% python3 -q
>>> import numpy as np
>>> import numpy.linalg as la
>>> np.set_printoptions(suppress=True, linewidth=160)
>>> def rnd(a):
...     return np.round(a, 2) + 0
... 
>>> A2 = np.array([[2, -1, 3], [-3, 3, -1], [1, 2, -1], [-1, -1, -3], [1, 0, -3]])
>>> C = np.array([[0, 3, 1, 1, 2, 3, 3, 0, -1, 3, -1],
...     [-1, -1, -3, 3, -3, 1, 3, -2, 0, 2, -1],
...     [-2, 2, 0, -3, -3, 2, -3, -3, 3, 3, -2]])
>>> rng = np.random.default_rng(222)
>>> m1 = A2 @ C + 0.05 * rng.normal(size=(5, 11))
>>> rnd(m1)
array([[ -5.  ,  13.05,   5.05, -10.08,  -1.99,  10.98,  -6.05,  -6.95,   6.95,  12.96,  -6.98],
       [ -1.05, -13.93, -12.04,   8.93, -12.08,  -7.87,   3.06,  -3.07,  -0.02,  -5.92,   1.95],
       [ -0.07,  -1.02,  -4.94,  10.07,  -0.99,   3.11,  12.08,  -1.01,  -4.04,   4.04,  -0.96],
       [  6.96,  -7.96,   2.02,   4.93,   9.96, -10.  ,   3.06,  11.02,  -7.93, -14.02,   8.  ],
       [  5.98,  -3.03,   0.98,  10.03,  11.06,  -3.06,  12.09,   9.03,  -9.88,  -5.9 ,   4.95]])
>>> [round(float(x), 2) for x in la.svd(m1, compute_uv=False)[:3]]
[46.18, 26.95, 19.94]
>>> rnd(la.norm(m1, 2) / la.norm(m1))
np.float64(0.81)
>>> la.cond(m1) > 100
np.True_
>>> f = np.array([0, 3])
>>> np.polyval(f, m1[1])
array([3., 3., 3., 3., 3., 3., 3., 3., 3., 3., 3.])
>>> rnd(np.cross(m1[1, :3], m1[0, :3]))
array([ 86.69,  65.51, -83.32])
>>> rnd(np.convolve(m1[1], f))
array([  0.  ,  -3.14, -41.78, -36.12,  26.78, -36.23, -23.61,   9.19,  -9.2 ,  -0.07, -17.76,   5.86])
>>> U, sig, Vt = la.svd(m1)
>>> np.argmax(sig[:-1] / (sig[1:] + 1e-6)) + 1
np.int64(3)
>>> A2 = U[:, :3] @ np.diag(sig[:3]) @ Vt[:3]
>>> la.matrix_rank(m1, rtol=0.05)
np.int64(3)
>>> rnd(np.abs(m1 - A2).max())
np.float64(0.05)
